In [1]: import numpy as np

In [2]: np.set_printoptions(precision=2, suppress=True, linewidth=200)

In [3]: feats = np.load("dump.npy")

In [4]: feats
Out[4]: 
array([[-25.84,  45.83,  18.73,  21.03, -14.81, -12.81,  10.71,   2.72],
       [  9.87,  -2.31,  -5.74, -20.92, -36.06,  34.92,  13.49,  -8.06],
       [  9.82,  -4.24,  -4.99, -20.77, -35.83,  35.54,  15.36,  -7.08],
       [-27.36,  42.73,  17.19,  20.11, -15.45, -12.5 ,  11.51,   2.  ],
       [ 10.5 ,  -3.67,  -5.79, -20.27, -33.98,  35.81,  15.43,  -7.21],
       [-26.22,  43.35,  17.26,  19.64, -14.69, -13.98,  11.69,   1.79],
       [-26.65,  43.14,  17.25,  20.03, -15.49, -13.73,  14.95,   2.8 ],
       [-25.38,  43.62,  20.29,  18.68, -15.97, -13.83,  11.97,   3.66],
       [ 10.71,  -4.78,  -6.34, -20.48, -34.97,  33.96,  13.5 ,  -8.4 ],
       [ 11.93,  -4.21,  -6.16, -17.66, -36.15,  34.39,  12.59,  -7.8 ],
       [  9.12,  -4.17,  -6.04, -22.09, -36.04,  34.66,  14.21,  -8.49],
       [-26.28,  44.28,  18.32,  21.16, -15.12, -13.72,  11.82,   2.05],
       [  9.59,  -3.13,  -6.99, -22.48, -36.99,  34.14,  15.83,  -7.16],
       [-25.49,  44.61,  18.8 ,  21.12, -17.3 , -14.42,  11.71,   5.03]])

In [5]: rng = np.random.default_rng(721989)

In [6]: other = feats + rng.integers(-2, 3, (14, 2)) @ rng.integers(-2, 3, (2, 8))

In [7]: other
Out[7]: 
array([[-25.84,  45.83,  18.73,  21.03, -14.81, -12.81,  10.71,   2.72],
       [ 11.87,   3.69,  -9.74, -22.92, -32.06,  34.92,  12.49, -10.06],
       [ 13.82,   1.76,  -9.99, -18.77, -30.83,  32.54,  16.36,  -8.08],
       [-27.36,  40.73,  18.19,  22.11, -16.45, -13.5 ,  12.51,   3.  ],
       [ 14.5 ,   2.33, -10.79, -18.27, -28.98,  32.81,  16.43,  -8.21],
       [-24.22,  45.35,  15.26,  21.64, -12.69, -15.98,  12.69,   1.79],
       [-28.65,  45.14,  17.25,  14.03, -15.49,  -9.73,  11.95,   0.8 ],
       [-23.38,  43.62,  19.29,  22.68, -14.97, -16.83,  13.97,   4.66],
       [ 12.71,   1.22, -10.34, -22.48, -30.97,  33.96,  12.5 , -10.4 ],
       [ 15.93,  -4.21,  -8.16,  -9.66, -34.15,  28.39,  16.59,  -5.8 ],
       [ 11.12,  -6.17,  -6.04, -16.09, -36.04,  30.66,  17.21,  -6.49],
       [-28.28,  38.28,  22.32,  23.16, -19.12, -13.72,  12.82,   4.05],
       [  5.59, -11.13,  -0.99, -22.48, -42.99,  36.14,  15.83,  -5.16],
       [-21.49,  44.61,  16.8 ,  29.12, -15.3 , -20.42,  15.71,   7.03]])

In [8]: np.linalg.matrix_rank(other - feats, tol=1e-8)
Out[8]: np.int64(2)

In [9]: np.abs(other - feats).sum(axis=1)
Out[9]: array([ 0., 21., 27.,  9., 27., 13., 19., 14., 21., 28., 19., 21., 28., 28.])

In [10]: np.round(np.linalg.svd(other - feats, compute_uv=False), 2) + 0
Out[10]: array([26.21, 21.4 ,  0.  ,  0.  ,  0.  ,  0.  ,  0.  ,  0.  ])

In [11]: other - feats
Out[11]: 
array([[ 0.,  0.,  0.,  0.,  0.,  0.,  0.,  0.],
       [ 2.,  6., -4., -2.,  4.,  0., -1., -2.],
       [ 4.,  6., -5.,  2.,  5., -3.,  1., -1.],
       [ 0., -2.,  1.,  2., -1., -1.,  1.,  1.],
       [ 4.,  6., -5.,  2.,  5., -3.,  1., -1.],
       [ 2.,  2., -2.,  2.,  2., -2.,  1.,  0.],
       [-2.,  2.,  0., -6.,  0.,  4., -3., -2.],
       [ 2.,  0., -1.,  4.,  1., -3.,  2.,  1.],
       [ 2.,  6., -4., -2.,  4.,  0., -1., -2.],
       [ 4.,  0., -2.,  8.,  2., -6.,  4.,  2.],
       [ 2., -2.,  0.,  6.,  0., -4.,  3.,  2.],
       [-2., -6.,  4.,  2., -4.,  0.,  1.,  2.],
       [-4., -8.,  6.,  0., -6.,  2.,  0.,  2.],
       [ 4.,  0., -2.,  8.,  2., -6.,  4.,  2.]])

In [12]: x0 = np.array([3, 3, 2, 3, -2, 0, -2, 0])

In [13]: target = feats @ x0

In [14]: np.round(np.linalg.pinv(feats) @ feats, 2) + 0
Out[14]: 
array([[1., 0., 0., 0., 0., 0., 0., 0.],
       [0., 1., 0., 0., 0., 0., 0., 0.],
       [0., 0., 1., 0., 0., 0., 0., 0.],
       [0., 0., 0., 1., 0., 0., 0., 0.],
       [0., 0., 0., 0., 1., 0., 0., 0.],
       [0., 0., 0., 0., 0., 1., 0., 0.],
       [0., 0., 0., 0., 0., 0., 1., 0.],
       [0., 0., 0., 0., 0., 0., 0., 1.]])

In [15]: np.round(np.linalg.solve(feats.T @ feats, feats.T @ target), 2) + 0
Out[15]: array([ 3.,  3.,  2.,  3., -2.,  0., -2.,  0.])

In [16]: target = target + 0.05 * rng.normal(size=14)

In [17]: target
Out[17]: array([168.79,  -6.46, -14.54, 148.75, -14.82, 150.78, 145.12, 159.32, -13.44,   5.05, -19.8 , 160.77, -19.74, 169.47])

In [18]: coef, *_ = np.linalg.lstsq(feats, target)

In [19]: np.round(feats.T @ (target - feats @ coef), 2) + 0
Out[19]: array([0., 0., 0., 0., 0., 0., 0., 0.])

In [20]: round(np.linalg.norm(target - feats @ coef), 2)
Out[20]: np.float64(0.13)

In [21]: [round(float(np.linalg.norm(np.linalg.solve(feats.T @ feats + lam * np.eye(8), feats.T @ target))), 2) for lam in (0, 1, 10, 100)]
Out[21]: [6.24, 5.99, 4.79, 2.8]

In [22]: [round(float(x), 2) for x in np.linalg.svd(feats, compute_uv=False)[:3]]
Out[22]: [176.0, 141.21, 5.4]

In [23]: np.linalg.matrix_rank(feats, rtol=0.1)
Out[23]: np.int64(2)

In [24]: np.argsort(-np.linalg.norm(feats, axis=0).round(6), kind="stable")[:3]
Out[24]: array([1, 4, 5])

In [25]: np.linalg.cond(feats) > 100
Out[25]: np.True_

In [26]: round(float(np.linalg.norm(feats, 2) / np.linalg.norm(feats)), 2)
Out[26]: 0.78
